>>> import numpy as np
>>> np.set_printoptions(precision=1, suppress=True, linewidth=120, sign=" ")
>>> r0 = np.array([-3, -1, 3, 0])
>>> rng = np.random.default_rng(394)
>>> J = np.outer(rng.normal(size=17), r0) + 0.3 * rng.normal(size=(17, 4))
>>> print(J.round(1) + 0)
[[ 1.7  0.7 -1.8  0. ]
 [-2.5 -1.4  3.1  0. ]
 [ 0.6 -0.2 -0.7  0. ]
 [-0.6 -0.1  0.3  0.1]
 [-4.7 -1.6  5.2 -0.2]
 [-0.8 -0.3  0.8 -0.6]
 [ 3.4  1.  -3.8 -0.4]
 [-0.6  0.3  0.5  0.3]
 [-2.5 -1.   1.8 -0.2]
 [-1.3 -0.2  1.3  0. ]
 [-1.7 -0.5  1.2  0.1]
 [ 3.6  1.6 -4.1 -0.5]
 [ 4.1  1.7 -3.8 -0.1]
 [ 3.3  0.5 -3.1 -0.3]
 [-0.6  0.2  0.7 -0.1]
 [ 2.5  0.7 -1.6 -0.3]
 [ 4.9  1.5 -5.4  0.1]]
>>> cen = J - J.mean(axis=0)
>>> vecs = np.linalg.svd(cen)[2][:1]
>>> Y = cen - cen @ vecs.T @ vecs
>>> print(np.round(np.diag(vecs.T @ vecs), 1) + 0)
[ 0.5  0.1  0.5  0. ]
>>> print(np.round(np.linalg.norm(Y) / np.linalg.norm(cen), 1))
0.1
>>> print(Y.std(axis=0))
[ 0.2  0.3  0.2  0.2]
>>> print(np.linalg.norm(Y, axis=1).round(6).argmax())
15
>>> Y = np.array([[-2.2], [-0.7], [-0.1]])
>>> basis = np.array([[-0.6, -1.4, 0.2]])
>>> m1 = Y @ basis
>>> print(m1.round(1) + 0)
[[ 1.3  3.1 -0.4]
 [ 0.4  1.  -0.1]
 [ 0.1  0.1  0. ]]
>>> def softmax(z):
...     e = np.exp(z - z.max(axis=-1, keepdims=True))
...     return e / e.sum(axis=-1, keepdims=True)
... 
>>> print(np.round(softmax(10 * m1[1]), 1) + 0)
[ 0.  1.  0.]
>>> scores = m1 @ m1.T / np.sqrt(3)
>>> print(softmax(scores)[1] @ m1)
[ 1.   2.4 -0.3]
>>> print(np.round(softmax(scores), 1) + 0)
[[ 1.   0.   0. ]
 [ 0.7  0.2  0.1]
 [ 0.4  0.3  0.3]]
>>> W0 = np.load("layer11.npy")
>>> print(W0)
[[-3 -3  5 -2 -1]
 [ 0  1 -3  4 -2]
 [ 0  0 -5  0 -2]
 [ 0  0  0 -4 -1]
 [ 0  0  0  0 -5]]
>>> P = np.triu(np.array([[3, 3, 1, 0, 0],
...     [3, 1, 1, -2, -3],
...     [-1, -1, -1, -1, 1],
...     [-3, 3, -3, -3, 0],
...     [2, 0, 1, 2, 0]]), 1) + np.eye(5)
>>> Y = P @ W0 @ np.linalg.inv(P)
>>> print(np.linalg.matrix_rank(Y))
5
>>> print(P @ W0 - W0 @ P)
[[  0.  12.  -8.  11. -22.]
 [  0.   0.  -6.   7.  21.]
 [  0.   0.   0.  -1.   1.]
 [  0.   0.   0.   0.   0.]
 [  0.   0.   0.   0.   0.]]
>>> z = rng.permutation(5)
>>> Y = W0[:, z] * rng.choice([-1, 1], 5)
>>> print(Y)
[[-5 -2 -3  3 -1]
 [ 3  4  0 -1 -2]
 [ 5  0  0  0 -2]
 [ 0 -4  0  0 -1]
 [ 0  0  0  0 -5]]
>>> left, _, vt = np.linalg.svd(W0.T @ Y)
>>> print(np.round(np.linalg.lstsq(W0, Y)[0], 1) + 0)
[[ 0.  0.  1.  0.  0.]
 [ 0.  0.  0. -1.  0.]
 [-1.  0.  0.  0.  0.]
 [ 0.  1.  0.  0.  0.]
 [ 0.  0.  0.  0.  1.]]
>>> left, sv, vt = np.linalg.svd(m1)
>>> print(sv.round(1) + 0)
[ 3.5  0.   0. ]
>>> Y = left[:, :1] @ np.diag(sv[:1]) @ vt[:1]
>>> print(Y.round(1) + 0)
[[ 1.3  3.1 -0.4]
 [ 0.4  1.  -0.1]
 [ 0.1  0.1  0. ]]
>>> print(np.linalg.matrix_rank(m1, rtol=0.05))
1
>>> X = np.load("arr.npy")
>>> print(X)
[[-2.  1.  0.  0.  0.]
 [ 0. -2.  1.  0.  0.]
 [ 0.  0. -2.  1.  0.]
 [ 0.  0.  0. -2.  1.]
 [ 0.  0.  0.  0. -2.]]
>>> z = rng.permutation(5)
>>> Y = X[:, z] * rng.choice([-1, 1], 5)
>>> print(Y)
[[-1.  0.  0. -2.  0.]
 [ 2.  0.  1.  0.  0.]
 [-0.  1. -2.  0.  0.]
 [-0. -2.  0.  0.  1.]
 [-0.  0.  0.  0. -2.]]
>>> left, _, vt = np.linalg.svd(X.T @ Y)
>>> print(np.round(left @ vt, 1) + 0)
[[ 0.  0.  0.  1.  0.]
 [-1.  0.  0.  0.  0.]
 [ 0.  0.  1.  0.  0.]
 [ 0.  1.  0.  0.  0.]
 [ 0.  0.  0.  0.  1.]]
